$ python -q
>>> import numpy as np
>>> from numpy import linalg as LA
>>> np.set_printoptions(precision=2, suppress=True, linewidth=160)
>>> feats = np.loadtxt("out11.csv", delimiter=",")
>>> feats
array([[2., 4., 2., 0., 0., 0., 2., 2., 0., 9., 0., 6., 0.],
       [7., 6., 2., 0., 0., 0., 8., 5., 0., 7., 0., 0., 0.],
       [9., 0., 3., 0., 0., 0., 1., 5., 0., 9., 0., 5., 0.],
       [0., 0., 0., 3., 7., 8., 0., 0., 6., 0., 2., 0., 8.],
       [0., 0., 0., 0., 2., 1., 0., 0., 8., 0., 8., 0., 9.],
       [0., 0., 0., 7., 0., 5., 0., 0., 0., 0., 4., 0., 7.],
       [8., 4., 6., 0., 0., 0., 7., 0., 0., 9., 0., 0., 0.],
       [2., 7., 9., 0., 0., 0., 4., 8., 0., 4., 0., 4., 0.],
       [0., 0., 0., 6., 9., 2., 0., 0., 0., 0., 8., 0., 8.],
       [9., 2., 5., 0., 0., 0., 1., 1., 0., 2., 0., 2., 0.],
       [0., 0., 0., 2., 8., 6., 0., 0., 6., 0., 6., 0., 1.],
       [3., 7., 6., 0., 0., 0., 1., 1., 0., 0., 0., 3., 0.],
       [0., 0., 0., 5., 2., 4., 0., 0., 5., 0., 9., 0., 6.]])
>>> LA.cond(feats) > 100
np.True_
>>> [round(float(x), 2) for x in LA.svd(feats, compute_uv=False)[:3]]
[31.47, 30.52, 11.33]
>>> LA.matrix_rank(feats, rtol=0.1)
np.int64(11)
>>> round(np.log10(LA.cond(feats)))
2
>>> round(LA.norm(feats, 2) / LA.norm(feats), 2)
np.float64(0.63)
>>> cov = feats.T @ feats
>>> np.allclose(cov, cov.T)
True
>>> (feats @ feats.T).shape
(13, 13)
>>> LA.matrix_rank(cov)
np.int64(13)
>>> np.unravel_index(np.abs(feats).argmax(), feats.shape)
(np.int64(0), np.int64(9))
>>> np.zeros(13, 13)
Traceback (most recent call last):
  File "<python-input-15>", line 1, in <module>
    np.zeros(13, 13)
    ~~~~~~~~^^^^^^^^
TypeError: Cannot interpret '13' as a data type
>>> np.abs(feats).max()
np.float64(9.0)
>>> LA.rank(feats)
Traceback (most recent call last):
  File "<python-input-17>", line 1, in <module>
    LA.rank(feats)
    ^^^^^^^
AttributeError: module 'numpy.linalg' has no attribute 'rank'
>>> np.count_nonzero(feats)
np.int64(76)
